$ ipython --no-banner

In [1]: import numpy as np

In [2]: np.set_printoptions(suppress=True, linewidth=200)

In [3]: M = np.array([[0, -2, -1, 0, -1],
   ...:     [0, 0, -2, -8, -5],
   ...:     [0, 0, 0, -8, 3],
   ...:     [0, 0, 0, 0, -7],
   ...:     [0, 0, 0, 0, 0]])

In [4]: M
Out[4]: 
array([[ 0, -2, -1,  0, -1],
       [ 0,  0, -2, -8, -5],
       [ 0,  0,  0, -8,  3],
       [ 0,  0,  0,  0, -7],
       [ 0,  0,  0,  0,  0]])

In [5]: np.prod(np.diag(M)), round(np.linalg.det(M), 1)
Out[5]: (np.int64(0), np.float64(0.0))

In [6]: np.round(np.sort(np.linalg.eigvals(M)), 1)
Out[6]: array([0., 0., 0., 0., 0.])

In [7]: np.round(M @ np.linalg.pinv(M) @ M, 1) + 0
Out[7]: 
array([[ 0., -2., -1.,  0., -1.],
       [ 0.,  0., -2., -8., -5.],
       [ 0.,  0.,  0., -8.,  3.],
       [ 0.,  0.,  0.,  0., -7.],
       [ 0.,  0.,  0.,  0.,  0.]])

In [8]: t3 = np.stack([M, -2 * M, M[::-1]])

In [9]: t3.sum(axis=0)
Out[9]: 
array([[ 0,  2,  1,  0,  1],
       [ 0,  0,  2,  8, -2],
       [ 0,  0,  0,  0,  0],
       [ 0,  0, -2, -8,  2],
       [ 0, -2, -1,  0, -1]])

In [10]: np.round(np.linalg.det(t3), 1)
Out[10]: array([0., 0., 0.])

In [11]: np.linalg.matrix_rank(t3.reshape(3, -1))
Out[11]: np.int64(2)

In [12]: U, s, Vh = np.linalg.svd(M, full_matrices=False)

In [13]: s.round(1)
Out[13]: array([11.7,  8.9,  2.2,  1. ,  0. ])

In [14]: np.allclose(U * s @ Vh, M)
Out[14]: True

In [15]: (s > 1e-8).sum()
Out[15]: np.int64(4)

In [16]: np.round(np.sqrt((s ** 2).sum()), 1), np.round(np.linalg.norm(M), 1)
Out[16]: (np.float64(14.9), np.float64(14.9))

In [17]: np.round(np.abs(Vh[0]), 1) + 0
Out[17]: array([0. , 0. , 0.1, 0.9, 0.3])

In [18]: np.round(s / s[0], 1)
Out[18]: array([1. , 0.8, 0.2, 0.1, 0. ])

In [19]: K = np.load("layer1.npy")

In [20]: K
Out[20]: 
array([[11,  5, 11,  5, 10],
       [11,  5, 11,  5, 10],
       [10,  4, 10,  4,  9],
       [10,  4, 10,  4,  9],
       [11,  5, 11,  5, 10],
       [ 9,  3,  9,  3,  8],
       [11,  5, 11,  5, 10],
       [10,  4, 10,  4,  9],
       [10,  4, 10,  4,  9]])

In [21]: U, s, Vh = np.linalg.svd(K, full_matrices=False)

In [22]: s.round(1) + 0
Out[22]: array([55.3,  1.5,  0. ,  0. ,  0. ])

In [23]: (s > 1e-8).sum()
Out[23]: np.int64(2)

In [24]: np.allclose(U * s @ Vh, K)
Out[24]: True

In [25]: round(np.sqrt((s ** 2).sum()), 1), round(np.linalg.norm(K), 1)
Out[25]: (np.float64(55.4), np.float64(55.4))

In [26]: B = np.array([[2, 4], [0, 4], [0, 1], [3, 4], [5, 5]])

In [27]: np.einsum("ij->j", K)
Out[27]: array([93, 39, 93, 39, 84])

In [28]: np.linalg.matrix_rank(np.vstack([K, B.T]))
Out[28]: np.int64(4)

In [29]: K @ B
Out[29]: 
array([[ 87, 145],
       [ 87, 145],
       [ 77, 127],
       [ 77, 127],
       [ 87, 145],
       [ 67, 109],
       [ 87, 145],
       [ 77, 127],
       [ 77, 127]])

In [30]: t = np.radians(103)

In [31]: r_ = np.eye(5)

In [32]: r_[0, 0] = r_[4, 4] = np.cos(t)

In [33]: r_[0, 4], r_[4, 0] = -np.sin(t), np.sin(t)

In [34]: r_.round(1)
Out[34]: 
array([[-0.2,  0. ,  0. ,  0. , -1. ],
       [ 0. ,  1. ,  0. ,  0. ,  0. ],
       [ 0. ,  0. ,  1. ,  0. ,  0. ],
       [ 0. ,  0. ,  0. ,  1. ,  0. ],
       [ 1. ,  0. ,  0. ,  0. , -0.2]])

In [35]: B = K @ r_.T

In [36]: np.allclose(K @ K.T, B @ B.T)
Out[36]: True

In [37]: np.round(np.abs(B - K).max(axis=0), 1)
Out[37]: array([23.2,  0. ,  0. ,  0. ,  1.5])

In [38]: B.round(1)
Out[38]: 
array([[-12.2,   5. ,  11. ,   5. ,   8.5],
       [-12.2,   5. ,  11. ,   5. ,   8.5],
       [-11. ,   4. ,  10. ,   4. ,   7.7],
       [-11. ,   4. ,  10. ,   4. ,   7.7],
       [-12.2,   5. ,  11. ,   5. ,   8.5],
       [ -9.8,   3. ,   9. ,   3. ,   7. ],
       [-12.2,   5. ,  11. ,   5. ,   8.5],
       [-11. ,   4. ,  10. ,   4. ,   7.7],
       [-11. ,   4. ,  10. ,   4. ,   7.7]])

In [39]: np.unique(B.round(6), axis=0).shape
Out[39]: (3, 5)

In [40]: np.allclose(B[:-1].T @ np.linalg.lstsq(B[:-1].T, B[-1])[0], B[-1])
Out[40]: True

In [41]: np.abs(np.diag(np.linalg.qr(B)[1])) > 1e-9
Out[41]: array([ True,  True, False, False, False])

In [42]: np.round(B @ np.linalg.pinv(B) @ B, 1)
Out[42]: 
array([[-12.2,   5. ,  11. ,   5. ,   8.5],
       [-12.2,   5. ,  11. ,   5. ,   8.5],
       [-11. ,   4. ,  10. ,   4. ,   7.7],
       [-11. ,   4. ,  10. ,   4. ,   7.7],
       [-12.2,   5. ,  11. ,   5. ,   8.5],
       [ -9.8,   3. ,   9. ,   3. ,   7. ],
       [-12.2,   5. ,  11. ,   5. ,   8.5],
       [-11. ,   4. ,  10. ,   4. ,   7.7],
       [-11. ,   4. ,  10. ,   4. ,   7.7]])
